$ python -q
>>> import numpy as np
>>> np.set_printoptions(precision=2, suppress=True, linewidth=200, floatmode="fixed")
>>> F = np.array([[0.1, -1.5, 1.3],
...     [-0.9, 1.4, 1.1],
...     [1.3, -1.2, 0.9],
...     [0.6, -2.2, 0.1],
...     [-0.2, 1.4, 1.2],
...     [1.0, -0.1, 0.0],
...     [-0.9, 0.5, -0.3],
...     [0.7, 0.8, 1.3],
...     [-0.4, 0.7, -1.3],
...     [-0.2, -0.6, -0.1],
...     [-0.4, -0.1, 2.3],
...     [2.1, 2.2, 1.4],
...     [1.1, 0.7, -0.3],
...     [0.4, 1.0, 0.6],
...     [-1.5, 0.6, 1.0],
...     [-0.5, 0.2, 0.4],
...     [1.1, 1.6, 0.3],
...     [0.2, 1.2, -1.3],
...     [-0.3, 1.2, -0.4],
...     [0.4, 0.5, 0.0],
...     [0.7, 1.2, -0.3],
...     [0.3, 2.0, 1.5],
...     [2.0, -0.2, 0.1],
...     [-0.1, 0.1, 0.3],
...     [1.1, -0.2, -0.9]])
>>> F[6] *= 5
>>> F
array([[ 0.10, -1.50,  1.30],
       [-0.90,  1.40,  1.10],
       [ 1.30, -1.20,  0.90],
       [ 0.60, -2.20,  0.10],
       [-0.20,  1.40,  1.20],
       [ 1.00, -0.10,  0.00],
       [-4.50,  2.50, -1.50],
       [ 0.70,  0.80,  1.30],
       [-0.40,  0.70, -1.30],
       [-0.20, -0.60, -0.10],
       [-0.40, -0.10,  2.30],
       [ 2.10,  2.20,  1.40],
       [ 1.10,  0.70, -0.30],
       [ 0.40,  1.00,  0.60],
       [-1.50,  0.60,  1.00],
       [-0.50,  0.20,  0.40],
       [ 1.10,  1.60,  0.30],
       [ 0.20,  1.20, -1.30],
       [-0.30,  1.20, -0.40],
       [ 0.40,  0.50,  0.00],
       [ 0.70,  1.20, -0.30],
       [ 0.30,  2.00,  1.50],
       [ 2.00, -0.20,  0.10],
       [-0.10,  0.10,  0.30],
       [ 1.10, -0.20, -0.90]])
>>> C2 = np.cov(F, rowvar=False)
>>> np.polyfit(F[:, 0], F[:, 2], 1)
array([0.17, 0.28])
>>> C2
array([[ 1.66, -0.43,  0.29],
       [-0.43,  1.30, -0.10],
       [ 0.29, -0.10,  0.94]])
>>> np.median(F, axis=0)
array([0.30, 0.70, 0.30])
>>> np.linalg.eigvalsh(C2)[::-1]
array([2.03, 1.04, 0.83])
>>> np.corrcoef(F.T)
array([[ 1.00, -0.29,  0.23],
       [-0.29,  1.00, -0.09],
       [ 0.23, -0.09,  1.00]])
>>> np.argwhere(np.triu(np.abs(np.corrcoef(F.T)) > 0.8, 1))
array([], shape=(0, 2), dtype=int64)
>>> C2.shape
(3, 3)
>>> F @ F
Traceback (most recent call last):
  File "<python-input-13>", line 1, in <module>
    F @ F
    ~~^~~
ValueError: matmul: Input operand 1 has a mismatch in its core dimension 0, with gufunc signature (n?,k),(k,m?)->(n?,m?) (size 25 is different from 3)
>>> C2 = F.T @ F
>>> (F @ F.T).shape
(25, 25)
>>> np.linalg.matrix_rank(C2)
np.int64(3)
>>> np.linalg.svd(F, compute_uv=False) ** 2
array([48.74, 34.80, 20.06])
>>> D = np.linalg.norm(F[:, None] - F[None], axis=-1)
>>> D.shape
(25, 25)
>>> (D + 1e9 * np.eye(25)).round(6).argmin(axis=1)
array([ 2,  4,  0,  2,  1, 19, 14, 13, 17, 23,  7, 16, 20, 19,  1, 23, 20,  8, 20, 23, 12,  4,  5, 15,  5])
>>> D.mean(axis=1).argmax()
np.int64(6)
>>> blk = np.stack([F, 5 * F, F[::-1]])
>>> np.linalg.matrix_rank(blk)
array([3, 3, 3])
>>> (blk @ F.T).shape
(3, 25, 25)
>>> feats = np.loadtxt("sample0.csv", delimiter=",")
>>> feats
array([[ 1.00,  1.00,  1.00,  1.00, -1.00, -1.00, -1.00, -1.00],
       [ 1.00, -1.00,  1.00, -1.00,  1.00, -1.00,  1.00, -1.00]])
>>> # columns 0 and 2 are equal
>>> lab = F[:, 0] > np.median(F[:, 0])
>>> r0 = F[lab].mean(axis=0) - F[~lab].mean(axis=0)
>>> lab.astype(int)
array([0, 0, 1, 1, 0, 1, 0, 1, 0, 0, 0, 1, 1, 1, 0, 0, 1, 0, 0, 1, 1, 0, 1, 0, 1])
>>> np.argsort(-np.abs(r0).round(6), kind="stable")
array([0, 1, 2])
>>> ((F - F.mean(axis=0)) @ r0 > 0).astype(int)
array([1, 0, 1, 1, 0, 1, 0, 1, 0, 0, 0, 1, 1, 1, 0, 0, 1, 0, 0, 1, 1, 0, 1, 0, 1])
>>> def softmax(z):
...     e = np.exp(z - z.max(axis=-1, keepdims=True))
...     return e / e.sum(axis=-1, keepdims=True)
... 
>>> softmax(feats[1])
array([0.22, 0.03, 0.22, 0.03, 0.22, 0.03, 0.22, 0.03])
>>> np.round(softmax(10 * feats[1]), 2) + 0
array([0.25, 0.00, 0.25, 0.00, 0.25, 0.00, 0.25, 0.00])
>>> att = feats @ feats.T / np.sqrt(8)
>>> softmax(att + np.triu(np.full(att.shape, -np.inf), 1))
array([[1.00, 0.00],
       [0.06, 0.94]])
>>> softmax(att).round(6).argmax(axis=1)
array([0, 1])
>>> feats.reshape(2, -1)
array([[ 1.00,  1.00,  1.00,  1.00, -1.00, -1.00, -1.00, -1.00],
       [ 1.00, -1.00,  1.00, -1.00,  1.00, -1.00,  1.00, -1.00]])
>>> feats.ravel(order="F")
array([ 1.00,  1.00,  1.00, -1.00,  1.00,  1.00,  1.00, -1.00, -1.00,  1.00, -1.00, -1.00, -1.00,  1.00, -1.00, -1.00])
>>> blk = feats.reshape(2, 2, -1)
>>> blk.shape
(2, 2, 4)
>>> blk[:, 0]
array([[ 1.00,  1.00,  1.00,  1.00],
       [ 1.00, -1.00,  1.00, -1.00]])
>>> np.einsum("ihd,ihd->ih", blk, blk)
array([[4.00, 4.00],
       [4.00, 4.00]])
>>> rng = np.random.default_rng(86886)
>>> lab = rng.permutation(3)
>>> Y = F[:, lab] * rng.choice([-1, 1], 3)
>>> Y
array([[ 0.10, -1.50, -1.30],
       [-0.90,  1.40, -1.10],
       [ 1.30, -1.20, -0.90],
       [ 0.60, -2.20, -0.10],
       [-0.20,  1.40, -1.20],
       [ 1.00, -0.10, -0.00],
       [-4.50,  2.50,  1.50],
       [ 0.70,  0.80, -1.30],
       [-0.40,  0.70,  1.30],
       [-0.20, -0.60,  0.10],
       [-0.40, -0.10, -2.30],
       [ 2.10,  2.20, -1.40],
       [ 1.10,  0.70,  0.30],
       [ 0.40,  1.00, -0.60],
       [-1.50,  0.60, -1.00],
       [-0.50,  0.20, -0.40],
       [ 1.10,  1.60, -0.30],
       [ 0.20,  1.20,  1.30],
       [-0.30,  1.20,  0.40],
       [ 0.40,  0.50, -0.00],
       [ 0.70,  1.20,  0.30],
       [ 0.30,  2.00, -1.50],
       [ 2.00, -0.20, -0.10],
       [-0.10,  0.10, -0.30],
       [ 1.10, -0.20,  0.90]])
>>> U, _, Vt = np.linalg.svd(F.T @ Y)
>>> np.round(np.linalg.lstsq(F, Y)[0], 2) + 0
array([[ 1.00,  0.00,  0.00],
       [ 0.00,  1.00,  0.00],
       [ 0.00,  0.00, -1.00]])
>>> mat = np.array([[-4, 4, 0], [2, -9, -1], [9, 2, -4]])
>>> mat
array([[-4,  4,  0],
       [ 2, -9, -1],
       [ 9,  2, -4]])
>>> th = np.radians(60)
>>> r_ = np.eye(3)
>>> r_[0, 0] = r_[2, 2] = np.cos(th)
>>> r_[0, 2], r_[2, 0] = -np.sin(th), np.sin(th)
>>> r_
array([[ 0.50,  0.00, -0.87],
       [ 0.00,  1.00,  0.00],
       [ 0.87,  0.00,  0.50]])
>>> Y = mat @ r_.T
>>> Y
array([[-2.00,  4.00, -3.46],
       [ 1.87, -9.00,  1.23],
       [ 7.96,  2.00,  5.79]])
>>> np.linalg.svd(mat, compute_uv=False), np.linalg.svd(Y, compute_uv=False)
(array([11.19,  9.57,  1.46]), array([11.19,  9.57,  1.46]))
>>> np.allclose(np.linalg.norm(mat, axis=1), np.linalg.norm(Y, axis=1))
True
>>> np.abs(Y - mat).max(axis=0)
array([2.00, 0.00, 9.79])
>>> E = np.load("dump.npy")
>>> E
array([[-7,  3,  3, -4],
       [ 7, -3, -3,  4],
       [21, -9, -9, 12]])
>>> C2 = E.T @ E
>>> np.round(np.linalg.eigvalsh(C2)[::-1], 2) + 0
array([913.00,   0.00,   0.00,   0.00])
>>> np.trace(C2), (E ** 2).sum()
(np.int64(913), np.int64(913))
>>> C2
array([[ 539, -231, -231,  308],
       [-231,   99,   99, -132],
       [-231,   99,   99, -132],
       [ 308, -132, -132,  176]])
>>> U, sigma, Vt = np.linalg.svd(E)
>>> evecs = Vt[:(sigma > 1e-8).sum()]
>>> x = E[2] + -2 * E[1] + rng.integers(2) * np.eye(4)[3]
>>> x
array([ 7.00, -3.00, -3.00,  5.00])
>>> np.round(np.linalg.norm(x - evecs.T @ evecs @ x), 2)
np.float64(0.9)
>>> np.linalg.matrix_rank(np.vstack([E, x]))
np.int64(2)
>>> np.diag(evecs.T @ evecs)
array([0.59, 0.11, 0.11, 0.19])
>>> np.allclose(evecs.T @ evecs @ x, x)
False
>>> rk = np.linalg.matrix_rank(E)
>>> rk
np.int64(1)
>>> null = np.linalg.svd(E)[2][rk:].T
>>> null @ null.T
array([[ 0.41,  0.25,  0.25, -0.34],
       [ 0.25,  0.89, -0.11,  0.14],
       [ 0.25, -0.11,  0.89,  0.14],
       [-0.34,  0.14,  0.14,  0.81]])
>>> [int(np.linalg.matrix_rank(np.delete(E, i, axis=0))) for i in range(3)]
[1, 1, 1]
>>> null.shape
(4, 3)
>>> np.allclose(E @ null, 0)
True
>>> np.round(E @ null, 2) + 0
array([[0.00, 0.00, 0.00],
       [0.00, 0.00, 0.00],
       [0.00, 0.00, 0.00]])
>>> r0, g = E[2], E[1]
>>> r0 @ r0
np.int64(747)
>>> r0 @ g
np.int64(249)
>>> p = (r0 @ g) / (r0 @ r0) * r0
>>> (g - p) @ r0
np.float64(0.0)
>>> x = np.array([2, -2, -1, 2, 2, -2, 0, 1])
>>> h = np.maximum(feats @ x, 0)
>>> np.maximum(feats @ x, 0) - np.maximum(-feats @ x, 0)
array([0.00, 4.00])
>>> np.tanh(feats @ x)
array([0.00, 1.00])
>>> np.flatnonzero(h > 1e-9)
array([1])
>>> X = np.loadtxt("w.csv", delimiter=",")
>>> X
array([[ 0.00,  0.00,  0.00,  0.00],
       [ 0.00,  2.00,  2.00,  0.00],
       [ 0.00,  2.00, -1.00,  0.00],
       [ 0.00,  0.00,  0.00, -1.00]])
>>> # splits into 3 blocks
>>> X[3] @ X[2]
np.float64(0.0)
>>> np.linalg.norm(X, axis=1).argmax()
np.int64(1)
>>> round(float(np.linalg.norm(X, "nuc")), 2)
6.0
>>> m1 = np.load("arr.npy")
>>> m1
array([[ 0,  0, -2, -2],
       [ 0,  0,  0,  0],
       [ 0,  0,  0,  0]])
>>> U, sigma, Vt = np.linalg.svd(m1)
>>> evecs = Vt[:(sigma > 1e-8).sum()]
>>> x = m1[2] + -2 * m1[0] + rng.integers(2) * np.eye(4)[2]
>>> x
array([0.00, 0.00, 5.00, 4.00])
>>> evecs.T @ evecs
array([[0.00, 0.00, 0.00, 0.00],
       [0.00, 0.00, 0.00, 0.00],
       [0.00, 0.00, 0.50, 0.50],
       [0.00, 0.00, 0.50, 0.50]])
>>> np.allclose(evecs.T @ evecs @ x, x)
False
>>> U, sigma, Vt = np.linalg.svd(m1)
>>> sigma
array([2.83, 0.00, 0.00])
>>> np.argmax(sigma[:-1] / (sigma[1:] + 1e-6)) + 1
np.int64(1)
>>> Y = U[:, :1] @ np.diag(sigma[:1]) @ Vt[:1]
>>> np.linalg.matrix_rank(m1, rtol=0.05)
np.int64(1)
>>> np.abs(m1 - Y).max()
np.float64(0.0)
>>> Y = m1 + rng.integers(-2, 3, (3, 1)) @ rng.integers(-2, 3, (1, 4))
>>> Y
array([[-2, -4, -4,  0],
       [ 2,  4,  2, -2],
       [ 2,  4,  2, -2]])
>>> np.abs(Y - m1).sum(axis=1)
array([10, 10, 10])
>>> Y - m1
array([[-2, -4, -2,  2],
       [ 2,  4,  2, -2],
       [ 2,  4,  2, -2]])
>>> np.round(np.linalg.svd(Y - m1, compute_uv=False), 2) + 0
array([9.17, 0.00, 0.00])
>>> Y = np.array([[4, 2], [3, 0]])
>>> Z = np.kron(Y, m1)
>>> np.linalg.matrix_rank(Z)
np.int64(2)
>>> Z
array([[ 0,  0, -8, -8,  0,  0, -4, -4],
       [ 0,  0,  0,  0,  0,  0,  0,  0],
       [ 0,  0,  0,  0,  0,  0,  0,  0],
       [ 0,  0, -6, -6,  0,  0,  0,  0],
       [ 0,  0,  0,  0,  0,  0,  0,  0],
       [ 0,  0,  0,  0,  0,  0,  0,  0]])
>>> Z.shape
(6, 8)
>>> try:
...     np.linalg.cholesky(X)
... except np.linalg.LinAlgError as e:
...     print("failed:", e)
... 
failed: Matrix is not positive definite
>>> [round(float(np.linalg.det(X[:i, :i])), 2) + 0 for i in range(1, 5)]
[0.0, 0.0, 0.0, 0.0]
>>> np.all(np.linalg.eigvalsh(X) > 0)
np.False_
>>> round(np.linalg.eigvalsh(X).min(), 2)
np.float64(-2.0)
>>> data = 5 * np.eye(4) + np.eye(4, k=1)
>>> data
array([[5.00, 1.00, 0.00, 0.00],
       [0.00, 5.00, 1.00, 0.00],
       [0.00, 0.00, 5.00, 1.00],
       [0.00, 0.00, 0.00, 5.00]])
>>> # triangular, det is the product of the diagonal
>>> x = np.array([3, 1, 2, 3])
>>> y = data @ x
>>> b, lr = np.zeros(4), 1 / np.linalg.norm(data, 2) ** 2
>>> for i in range(12):
...     b -= lr * data.T @ (data @ b - y)
...     if i % 2 == 0: print(i, round(np.linalg.norm(data @ b - y), 2))
... 
0 4.31
2 0.57
4 0.09
6 0.02
8 0.0
10 0.0
>>> round(float(np.linalg.cond(data)), 2)
1.38
>>> b
array([3.00, 1.00, 2.00, 3.00])
>>> K = np.vander(np.arange(3) - 1, 4, increasing=True)
>>> K
array([[ 1, -1,  1, -1],
       [ 1,  0,  0,  0],
       [ 1,  1,  1,  1]])
>>> # column 3 repeats column 1
>>> Y = K + rng.integers(-2, 3, (3, 2)) @ rng.integers(-2, 3, (2, 4))
>>> Y
array([[ 3,  2,  1,  2],
       [ 1, -2,  0, -2],
       [ 1,  3,  1,  3]])
>>> np.linalg.matrix_rank(Y - K, tol=1e-8)
np.int64(2)
>>> np.round(np.linalg.svd(Y - K, compute_uv=False), 2) + 0
array([6.02, 1.33, 0.00])
>>> Y - K
array([[ 2,  3,  0,  3],
       [ 0, -2,  0, -2],
       [ 0,  2,  0,  2]])
>>> K.mean(axis=0)
array([1.00, 0.00, 0.67, 0.00])
>>> K.sum(axis=0)
array([3, 0, 2, 0])
>>> K.sum(axis=1)
array([0, 1, 4])
>>> np.linalg.svd(K, compute_uv=False)
array([2.14, 2.00, 0.66])
>>> np.count_nonzero(K)
np.int64(9)
>>> K.shape
(3, 4)
>>> C2 = K.T @ K
>>> np.diag(C2)
array([3, 2, 2, 2])
>>> np.linalg.eigvalsh(C2)[::-1]
array([4.56, 4.00, 0.44, 0.00])
>>> np.linalg.matrix_rank(C2)
np.int64(3)
